$ python -q
>>> import numpy as np
>>> np.set_printoptions(precision=2, suppress=True, linewidth=200, sign=" ")
>>> def rnd(a):
...     return np.round(a, 2) + 0
... 
>>> feats = np.load("m.npy")
>>> rnd(feats)
array([[-0.7 , -0.12, -0.71],
       [-0.51, -0.62,  0.6 ],
       [-0.51,  0.78,  0.37]])
>>> A2 = np.linalg.inv(feats)
>>> rnd(feats @ A2)
array([[ 1.,  0.,  0.],
       [ 0.,  1.,  0.],
       [ 0.,  0.,  1.]])
>>> rnd(np.linalg.inv(A2))
array([[-0.7 , -0.12, -0.71],
       [-0.51, -0.62,  0.6 ],
       [-0.51,  0.78,  0.37]])
>>> np.allclose(A2, feats.T)
True
>>> F = np.loadtxt("test4.csv", delimiter=",")
>>> F
array([[ 0.,  1.,  0.],
       [ 1.,  0.,  0.],
       [ 0.,  0.,  0.]])
>>> np.argwhere(np.triu(F))
array([[ 0,  1]])
>>> F.sum(axis=0)
array([ 1.,  1.,  0.])
>>> print(F @ F)
[[ 1.  0.  0.]
 [ 0.  1.  0.]
 [ 0.  0.  0.]]
>>> np.trace(F @ F @ F) // 6
np.float64(0.0)
>>> Lm = np.diag(F.sum(axis=1)) - F
>>> rnd(np.linalg.eigvalsh(Lm))
array([ 0.,  0.,  2.])
>>> round(np.linalg.det(Lm[1:, 1:]))
0
>>> np.linalg.matrix_rank(F, rtol=0.1)
np.int64(2)
>>> print([round(float(x), 2) for x in np.linalg.svd(F, compute_uv=False)[:3]])
[1.0, 1.0, 0.0]
>>> rnd(np.linalg.norm(F, 2) / np.linalg.norm(F))
np.float64(0.71)
>>> print(np.argsort(-np.linalg.norm(F, axis=0).round(6), kind="stable")[:3])
[ 0  1  2]
>>> rank = np.linalg.matrix_rank(F)
>>> rank
np.int64(2)
>>> null = np.linalg.svd(F)[2][rank:].T
>>> print(null.shape)
(3, 1)
>>> np.allclose(F @ null, 0)
True
>>> print([int(np.linalg.matrix_rank(F[:, :j + 1])) for j in range(3)])
[1, 2, 2]
>>> m1 = np.loadtxt("w.csv", delimiter=",")
>>> rnd(m1)
array([[ 0.87, -0.2 ,  0.15,  0.14, -0.07, -0.01, -0.16],
       [-0.2 ,  0.64,  0.12,  0.28, -0.07,  0.11, -0.28],
       [ 0.15,  0.12,  0.47,  0.01,  0.18,  0.42,  0.07],
       [ 0.14,  0.28,  0.01,  0.76,  0.03, -0.18,  0.22],
       [-0.07, -0.07,  0.18,  0.03,  0.94, -0.12, -0.05],
       [-0.01,  0.11,  0.42, -0.18, -0.12,  0.54,  0.11],
       [-0.16, -0.28,  0.07,  0.22, -0.05,  0.11,  0.78]])
>>> left, sigma, Vh = np.linalg.svd(m1)
>>> V = Vh[:(sigma > 1e-8).sum()]
>>> rng = np.random.default_rng(333)
>>> x = m1[1] + 5 * m1[4] + rng.integers(2) * np.eye(7)[3]
>>> rnd(x)
array([-0.54,  0.27,  1.  ,  0.4 ,  4.61, -0.49, -0.53])
>>> np.linalg.matrix_rank(np.vstack([m1, x]))
np.int64(5)
